>>> import numpy as np
>>> np.set_printoptions(precision=1, suppress=True, linewidth=160)
>>> rng = np.random.default_rng(9053)
>>> theta = rng.uniform(0, 2 * np.pi, 11)
>>> O, _ = np.linalg.qr(np.array([[0.4, -1.0], [0.4, -0.3], [-0.6, -0.9], [-3.1, 0.7], [0.8, 0.2]]))
>>> A = 20 * np.c_[np.cos(theta), np.sin(theta)] @ O.T
>>> print(A)
[[ -0.3   1.7  -6.4 -18.    5.7]
 [ -8.2  -3.6  -3.4  17.4  -2. ]
 [  7.2   0.5  12.4  12.2  -6.8]
 [  5.7  -0.1  11.2  14.   -6.7]
 [ -5.5  -3.1   0.1  18.6  -3.5]
 [ 10.2   1.6  14.1   7.3  -6.5]
 [-12.3  -2.7 -14.5  -1.5   5.6]
 [ -4.7   0.4 -10.4 -15.    6.6]
 [  2.1   2.3  -4.  -18.7   5. ]
 [ -2.2   1.2  -8.3 -16.9   6.2]
 [ -2.9  -2.5   3.1  18.8  -4.7]]
>>> # rank 2
>>> Uu, sv, VT = np.linalg.svd(A)
>>> V = VT[:(sv > 1e-8).sum()]
>>> x0 = A[3] + -2 * A[8] + rng.integers(2) * np.eye(5)[4]
>>> x0
array([  1.5,  -4.8,  19.2,  51.4, -15.6])
>>> np.round(np.diag(V.T @ V), 1) + 0
array([0.4, 0. , 0.5, 0.9, 0.1])
>>> np.linalg.matrix_rank(np.vstack([A, x0]))
np.int64(3)
>>> np.linalg.lstsq(A[:-1].T, A[-1])[2]
np.int32(2)
>>> np.unique(A.round(6), axis=0).shape
(11, 5)
>>> Ac = A - A.mean(axis=0)
>>> V = np.linalg.svd(Ac)[2][:2]
>>> A2 = Ac - Ac @ V.T @ V
>>> np.round(np.diag(V.T @ V), 1) + 0
array([0.4, 0. , 0.5, 0.9, 0.1])
>>> np.round(A2.std(axis=0), 1) + 0
array([0., 0., 0., 0., 0.])
>>> print(round(float(np.linalg.norm(A2) / np.linalg.norm(Ac)), 1))
0.0
>>> print(np.round(np.cov(Ac @ V.T, rowvar=False), 1) + 0)
[[334.4   0. ]
 [  0.  101. ]]
>>> r0, g = A[2], A[7]
>>> round(r0 @ g, 1)
np.float64(-390.7)
>>> p = (r0 @ g) / (r0 @ r0) * r0
>>> print(np.linalg.matrix_rank(np.outer(r0, g)))
1
>>> print(np.round(g - p, 1) + 0)
[ 2.4  0.8  1.6 -3.1  0. ]
>>> np.round((g - p) @ r0, 1)
np.float64(0.0)
